% python3 -q
>>> import numpy as np
>>> from numpy import linalg as LA
>>> np.set_printoptions(precision=2, suppress=True, linewidth=100)
>>> rd = lambda a: np.round(a, 2) + 0
>>> feats = np.load("x.npy")
>>> print(feats)
[[ 0 -2 -3 -1 -1 -1 -2 -3 -1  1  3]
 [-2 -4  2 -2  2  1  2 -1  1 -4 -2]
 [-3  2  2 -4  1 -1  3  0  0  3  3]
 [-1 -2 -4 -4  1 -4  2  2  1  0  0]
 [-1  2  1  1 -2 -4  3 -1 -3 -2  1]
 [-1  1 -1 -4 -4 -2 -2 -1  0 -1  2]
 [-2  2  3  2  3 -2 -2 -2  2  1  1]
 [-3 -1  0  2 -1 -1 -2  2 -3 -3  4]
 [-1  1  0  1 -3  0  2 -3 -2  1  3]
 [ 1 -4  3  0 -2 -1  1 -3  1  0  0]
 [ 3 -2  3  0  1  2  1  4  3  0 -4]]
>>> u = np.array([3, 2])
>>> print(np.polyval(u, feats[10]))
[ 11  -4  11   2   5   8   5  14  11   2 -10]
>>> print(np.convolve(feats[10], u))
[  9   0   5   6   3   8   7  14  17   6 -12  -8]
>>> print(np.allclose(feats, feats.T))
True
>>> feats.inv()
Traceback (most recent call last):
  File "<python-input-10>", line 1, in <module>
    feats.inv()
    ^^^^^^^^^
AttributeError: 'numpy.ndarray' object has no attribute 'inv'
>>> print((feats + feats.T) / 2)
[[ 0. -2. -3. -1. -1. -1. -2. -3. -1.  1.  3.]
 [-2. -4.  2. -2.  2.  1.  2. -1.  1. -4. -2.]
 [-3.  2.  2. -4.  1. -1.  3.  0.  0.  3.  3.]
 [-1. -2. -4. -4.  1. -4.  2.  2.  1.  0.  0.]
 [-1.  2.  1.  1. -2. -4.  3. -1. -3. -2.  1.]
 [-1.  1. -1. -4. -4. -2. -2. -1.  0. -1.  2.]
 [-2.  2.  3.  2.  3. -2. -2. -2.  2.  1.  1.]
 [-3. -1.  0.  2. -1. -1. -2.  2. -3. -3.  4.]
 [-1.  1.  0.  1. -3.  0.  2. -3. -2.  1.  3.]
 [ 1. -4.  3.  0. -2. -1.  1. -3.  1.  0.  0.]
 [ 3. -2.  3.  0.  1.  2.  1.  4.  3.  0. -4.]]
>>> print(rd(np.sort(np.abs(LA.eigvals(feats)))))
[ 0.37  1.33  4.09  4.94  5.14  6.73  7.42  8.37  8.52  9.6  13.25]
>>> print(rd(LA.eigvalsh(feats).min()))
-13.25
>>> data = np.load("w.npy")
>>> print(data)
[[-6. -8.  6. -8. -9.  5.  0.]
 [-5.  3. -6. -8.  5. -9.  0.]
 [-5.  2. -6. -7. -3.  6.  0.]
 [ 5.  2.  6. -3.  5. -6.  0.]
 [-5. -8. -8. -2.  6.  7.  0.]
 [-2.  4.  7.  7.  6. -4.  0.]
 [ 0.  0.  0.  0.  0.  0. -3.]]
>>> O, evecs = LA.qr(data[:, :6])[0], LA.qr(data[:, 6:])[0]
>>> sv = LA.svd(O.T @ evecs, compute_uv=False)
>>> print(rd(LA.norm(O @ O.T - evecs @ evecs.T, 2)))
1.0
>>> print(sv)
[0.]
>>> print(np.degrees(np.arccos(sv.clip(0, 1))))
[90.]
>>> print((sv > 0.9).sum())
0
>>> print((data - data.T) / 2)
[[ 0.  -1.5  5.5 -6.5 -2.   3.5  0. ]
 [ 1.5  0.  -4.  -5.   6.5 -6.5  0. ]
 [-5.5  4.   0.  -6.5  2.5 -0.5  0. ]
 [ 6.5  5.   6.5  0.   3.5 -6.5  0. ]
 [ 2.  -6.5 -2.5 -3.5  0.   0.5  0. ]
 [-3.5  6.5  0.5  6.5 -0.5  0.   0. ]
 [ 0.   0.   0.   0.   0.   0.   0. ]]
>>> print(data @ data)
[[  41.  112.   35.  147.  -68.   43.    0.]
 [  -2.  -55. -163.    9.   14.   31.    0.]
 [  18.   68.   18.  135.   56.  -82.    0.]
 [ -98.  -92. -118. -141.  -74.  120.    0.]
 [  56.  -24.   55.  203.   97.   25.    0.]
 [ -30.   -8. -112. -126.   64.   12.    0.]
 [   0.    0.    0.    0.    0.    0.    9.]]
>>> print(rd(LA.matrix_power(data, 3)))
[[    8.  1088.  1091. -1473.   671. -2123.     0.]
 [ 1015.  -445.  1455.  1759.   547.  -573.     0.]
 [   21.  -410.  -620. -1905.   643.  -504.     0.]
 [ 1063.  1062.  1258.  3757.   347.  -522.     0.]
 [  -11.  -680.   767. -1269.   958.   187.     0.]
 [ -194.  -724.  -644.  1422.   392.   406.     0.]
 [    0.     0.     0.     0.     0.     0.   -27.]]
>>> print(rd(np.abs(LA.eigvals(data)).max()))
15.31
>>> print((data + data.T) / 2)
[[-6.  -6.5  0.5 -1.5 -7.   1.5  0. ]
 [-6.5  3.  -2.  -3.  -1.5 -2.5  0. ]
 [ 0.5 -2.  -6.  -0.5 -5.5  6.5  0. ]
 [-1.5 -3.  -0.5 -3.   1.5  0.5  0. ]
 [-7.  -1.5 -5.5  1.5  6.   6.5  0. ]
 [ 1.5 -2.5  6.5  0.5  6.5 -4.   0. ]
 [ 0.   0.   0.   0.   0.   0.  -3. ]]
>>> M2 = data / np.sqrt((data ** 2).mean(axis=1, keepdims=True))
>>> print(LA.matrix_rank(M2) == LA.matrix_rank(data))
True
>>> print(rd(M2[5]))
[-0.41  0.81  1.42  1.42  1.22 -0.81  0.  ]
>>> print(rd(LA.norm(M2, axis=1)))
[2.65 2.65 2.65 2.65 2.65 2.65 2.65]
>>> O, R = LA.qr(data)
>>> print(np.allclose(R.T @ R, data.T @ data))
True
>>> print(rd(np.trace(O @ O.T)))
7.0
>>> x0 = np.array([-9, 5, -2, -4, 4, 3, -7])
>>> rhs = data @ x0
>>> print(rhs)
[ 13.  97. 101. -33.  74.   8.  21.]
>>> print(rd(LA.solve(data, rhs)))
[-9.  5. -2. -4.  4.  3. -7.]
>>> print(rd(LA.solve(data.T, data[2])))
[0. 0. 1. 0. 0. 0. 0.]
>>> E = np.load("sample3.npy")
>>> print(E)
[[1 0 0 0 2 0 0 0]
 [0 1 1 1 0 0 2 0]
 [0 0 2 0 0 0 1 0]
 [0 0 1 1 0 0 0 0]
 [1 0 0 0 0 0 0 0]
 [0 0 0 0 0 1 0 0]
 [0 0 2 1 0 0 2 0]
 [0 1 2 2 0 0 1 0]]
>>> rng = np.random.default_rng(112512)
>>> idx = rng.permutation(11)
>>> print(idx)
[ 9  1  0  6  2 10  5  7  4  8  3]
>>> M2 = feats[idx][:, idx]
>>> print(np.diag(M2))
[ 0 -4  0 -2  2 -4 -2  2 -2 -2 -4]
>>> print(np.trace(M2))
-16
>>> print(M2)
[[ 0 -4  1  1  3  0 -1 -3 -2  1  0]
 [-4 -4 -2  2  2 -2  1 -1  2  1 -2]
 [ 1 -2  0 -2 -3  3 -1 -3 -1 -1 -1]
 [ 1  2 -2 -2  3  1 -2 -2  3  2  2]
 [ 3  2 -3  3  2  3 -1  0  1  0 -4]
 [ 0 -2  3  1  3 -4  2  4  1  3  0]
 [-1  1 -1 -2 -1  2 -2 -1 -4  0 -4]
 [-3 -1 -3 -2  0  4 -1  2 -1 -3  2]
 [-2  2 -1  3  1  1 -4 -1 -2 -3  1]
 [ 1  1 -1  2  0  3  0 -3 -3 -2  1]
 [ 0 -2 -1  2 -4  0 -4  2  1  1 -4]]
